$ python3 -q
>>> import numpy as np
>>> np.set_printoptions(precision=2, suppress=True, linewidth=200)
>>> f = np.array([0, 0, 2, 2])
>>> arr = f[np.abs(np.subtract.outer(np.arange(4), np.arange(4)))]
>>> arr
array([[0, 0, 2, 2],
       [0, 0, 0, 2],
       [2, 0, 0, 0],
       [2, 2, 0, 0]])
>>> # equal to its transpose
>>> rng = np.random.default_rng(14942)
>>> Y = arr + rng.integers(-2, 3, (4, 2)) @ rng.integers(-2, 3, (2, 4))
>>> Y
array([[ 6,  6,  7,  0],
       [ 8,  8,  6,  0],
       [ 2,  0,  0,  0],
       [ 2,  2,  2, -2]])
>>> np.round(np.linalg.svd(Y - arr, compute_uv=False), 2) + 0
array([16.45,  2.56,  0.  ,  0.  ])
>>> np.abs(Y - arr).sum(axis=1)
array([19, 24,  0,  4])
>>> np.linalg.matrix_rank(Y - arr, tol=1e-8)
np.int64(2)
>>> evals, evecs = np.linalg.eigh(arr)
>>> np.unique(evals.round(6) + 0, return_counts=True)[1]
array([1, 1, 1, 1])
>>> np.round(evecs.T @ evecs, 2) + 0
array([[1., 0., 0., 0.],
       [0., 1., 0., 0.],
       [0., 0., 1., 0.],
       [0., 0., 0., 1.]])
>>> np.linalg.svd(arr, compute_uv=False)
array([3.24, 3.24, 1.24, 1.24])
>>> np.linalg.eigvalsh(arr @ arr)
array([ 1.53,  1.53, 10.47, 10.47])
>>> round(np.linalg.eigvalsh(arr).min(), 2)
np.float64(-3.24)
>>> def softmax(z):
...     e = np.exp(z - z.max(axis=-1, keepdims=True))
...     return e / e.sum(axis=-1, keepdims=True)
... 
>>> softmax(arr).sum(axis=1)
array([1., 1., 1., 1.])
>>> np.round(softmax(10 * arr[1]), 2) + 0
array([0., 0., 0., 1.])
>>> S = arr @ arr.T / np.sqrt(4)
>>> softmax(S + np.triu(np.full(S.shape, -np.inf), 1))
array([[1.  , 0.  , 0.  , 0.  ],
       [0.5 , 0.5 , 0.  , 0.  ],
       [0.11, 0.11, 0.79, 0.  ],
       [0.02, 0.02, 0.12, 0.85]])
>>> softmax(S).round(6).argmax(axis=1)
array([0, 0, 2, 3])
>>> softmax(S)[1] @ arr
array([0.24, 0.12, 0.88, 1.76])
>>> mat = np.load("m.npy")
>>> mat
array([[ 0.32, -0.95],
       [-0.95, -0.32]])
>>> # symmetric, so the eigenvalues are real
>>> f, r1 = arr[2], arr[3]
>>> f @ f
np.int64(4)
>>> f @ r1
np.int64(4)
>>> pr = (f @ r1) / (f @ f) * f
>>> pr
array([2., 0., 0., 0.])
>>> round(np.linalg.norm(f + r1) ** 2 + np.linalg.norm(f - r1) ** 2, 2)
np.float64(24.0)
>>> np.outer(f, r1)
array([[4, 4, 0, 0],
       [0, 0, 0, 0],
       [0, 0, 0, 0],
       [0, 0, 0, 0]])
>>> (r1 - pr) @ f
np.float64(0.0)
>>> labels = rng.permutation(2)
>>> labels
array([0, 1])
>>> Y = mat[labels][:, labels]
>>> np.diag(Y)
array([ 0.32, -0.32])
>>> np.round(np.linalg.det(Y), 2), np.round(np.linalg.det(mat[labels]), 2)
(np.float64(-1.0), np.float64(-1.0))
>>> vec = np.array([-4, 4])
>>> mat.T @ (mat @ vec)
array([-4.,  4.])
>>> np.abs(np.linalg.eigvals(mat))
array([1., 1.])
>>> evals, evecs = np.linalg.eig(mat)
>>> np.sort(np.linalg.eigvals(mat @ mat))
array([1., 1.])
>>> np.sort(np.linalg.eigvals(mat.T))
array([-1.,  1.])
>>> np.sort(np.linalg.eigvals(np.linalg.inv(mat)))
array([-1.,  1.])
>>> evals
array([ 1., -1.])
>>> np.prod(evals)
np.float64(-1.0)
>>> np.round(mat @ evecs[:, 0] - evals[0] * evecs[:, 0], 2) + 0
array([0., 0.])
>>> feats = np.array([[1, 0, 0], [0, 1, 0], [0, 0, 1]])
>>> vec = np.array([0, 2, -2])
>>> np.linalg.eigvalsh(2 * feats - np.eye(3))
array([1., 1., 1.])
>>> np.eye(3) - feats
array([[0., 0., 0.],
       [0., 0., 0.],
       [0., 0., 0.]])
>>> np.trace(feats)
np.int64(3)
>>> K = np.array([[2.0, -2.0, 0.0], [-2.0, -1.0, -2.0], [0.0, -2.0, -1.0]])
>>> # equal to its transpose
>>> O, evecs = np.linalg.qr(K[:, :2])[0], np.linalg.qr(K[:, 2:])[0]
>>> sig = np.linalg.svd(O.T @ evecs, compute_uv=False)
>>> (sig > 0.9).sum()
np.int64(1)
>>> Y = np.array([[3, 1], [2, 2]])
>>> basis = np.kron(Y, feats)
>>> round(np.linalg.norm(basis, 2), 2), round(float(np.linalg.norm(Y, 2) * np.linalg.norm(feats, 2)), 2)
(np.float64(4.13), 4.13)
>>> f = np.array([5, -2, -4])
>>> np.convolve(K[0], f)
array([ 10., -14.,  -4.,   8.,   0.])
>>> [round(float(np.linalg.det(K[:i, :i])), 2) + 0 for i in range(1, 4)]
[2.0, -6.0, -2.0]
>>> np.all(np.linalg.eigvalsh(K) > 0)
np.False_
>>> np.round(np.linalg.eigvalsh(K).min(), 2)
np.float64(-3.4)
>>> W0 = np.load("arr.npy")
>>> W0
array([[9., 4., 0.],
       [4., 3., 4.],
       [0., 4., 5.]])
>>> evals, evecs = np.linalg.eigh(W0)
>>> vec = np.array([0, 2, 0])
>>> vec @ W0 @ vec
np.float64(12.0)
>>> np.abs(W0).sum(axis=1).max(), np.round(np.abs(evals).max(), 2)
(np.float64(13.0), np.float64(11.59))
>>> np.linalg.eigvalsh(W0[1:, 1:])
array([-0.12,  8.12])
>>> f = np.array([-3, 0, 1])
>>> Y = W0 + np.outer(f, np.eye(3)[2])
>>> np.linalg.matrix_rank(np.linalg.inv(Y) - np.linalg.inv(W0), tol=1e-8)
np.int64(1)
>>> vec = np.array([5, 3, 1])
>>> a = np.maximum(W0 @ vec, 0)
>>> np.tanh(W0 @ vec)
array([1., 1., 1.])
>>> W0 * (a > 1e-9)[:, None]
array([[9., 4., 0.],
       [4., 3., 4.],
       [0., 4., 5.]])
>>> round(float(np.linalg.det(W0[::-1])), 2)
89.0
>>> round(np.linalg.det(W0.T), 2)
np.float64(-89.0)
>>> np.einsum("ii->", W0)
np.float64(17.0)
>>> labels = rng.permutation(3)
>>> labels
array([0, 1, 2])
>>> Y = W0[labels][:, labels]
>>> Y
array([[9., 4., 0.],
       [4., 3., 4.],
       [0., 4., 5.]])
>>> np.sort(np.abs(np.linalg.eigvals(Y)))
array([ 1.17,  6.57, 11.59])
>>> round(float(np.linalg.det(Y)), 2), round(float(np.linalg.det(W0[labels])), 2)
(-89.0, -89.0)
>>> f = np.array([-5, -2]) + 0.5
>>> m1 = np.eye(2) - 2 * np.outer(f, f) / (f @ f)
>>> m1
array([[-0.8, -0.6],
       [-0.6,  0.8]])
>>> # columns are unit length and at right angles
>>> vec = np.array([-2, -1])
>>> y = m1 @ vec
>>> y
array([2.2, 0.4])
>>> np.linalg.solve(m1, y + m1[:, 0])
array([-1., -1.])
>>> proj = np.triu(np.array([[-5, -2], [-5, -5]]), 1) + np.eye(2)
>>> Y = proj @ m1 @ np.linalg.inv(proj)
>>> np.round(np.poly(Y), 2) + 0
array([ 1.,  0., -1.])
>>> np.round(np.linalg.det(Y), 2)
np.float64(-1.0)
>>> proj @ m1 - m1 @ proj
array([[ 1.2, -3.2],
       [ 0. , -1.2]])
>>> evals, evecs = np.linalg.eigh(mat)
>>> vec = np.array([0, 2])
>>> round(float(vec @ mat @ vec / (vec @ vec)), 2), evals[0], evals[-1]
(-0.32, np.float64(-1.0), np.float64(1.0))
>>> evals, evecs = np.linalg.eigh(m1)
>>> vec = np.array([4, -4])
>>> np.abs(m1).sum(axis=1).max(), np.abs(evals).max()
(np.float64(1.4), np.float64(1.0))
>>> (np.sign(evecs[:, -1].round(6)) == np.sign(evecs[0, -1].round(6))).astype(int)
array([1, 0])
>>> evecs * np.maximum(evals, 0) @ evecs.T
array([[ 0.1, -0.3],
       [-0.3,  0.9]])
>>> round(float(vec @ m1 @ vec), 2)
19.2
>>> round(float(vec @ m1 @ vec / (vec @ vec)), 2), evals[0], evals[-1]
(0.6, np.float64(-1.0), np.float64(1.0))
>>> E = np.array([[1.08, -0.7, -1.88, -0.29],
...     [-0.7, -1.06, 0.92, 0.48],
...     [-1.88, 0.92, 0.43, -0.1],
...     [-0.29, 0.48, -0.1, -1.45]])
>>> # equal to its transpose
>>> vec = np.array([3, 2, 3, 3])
>>> a = np.maximum(E @ vec, 0)
>>> np.flatnonzero(a > 1e-9)
array([], dtype=int64)
>>> E.T @ a
array([0., 0., 0., 0.])
>>> a
array([0., 0., 0., 0.])
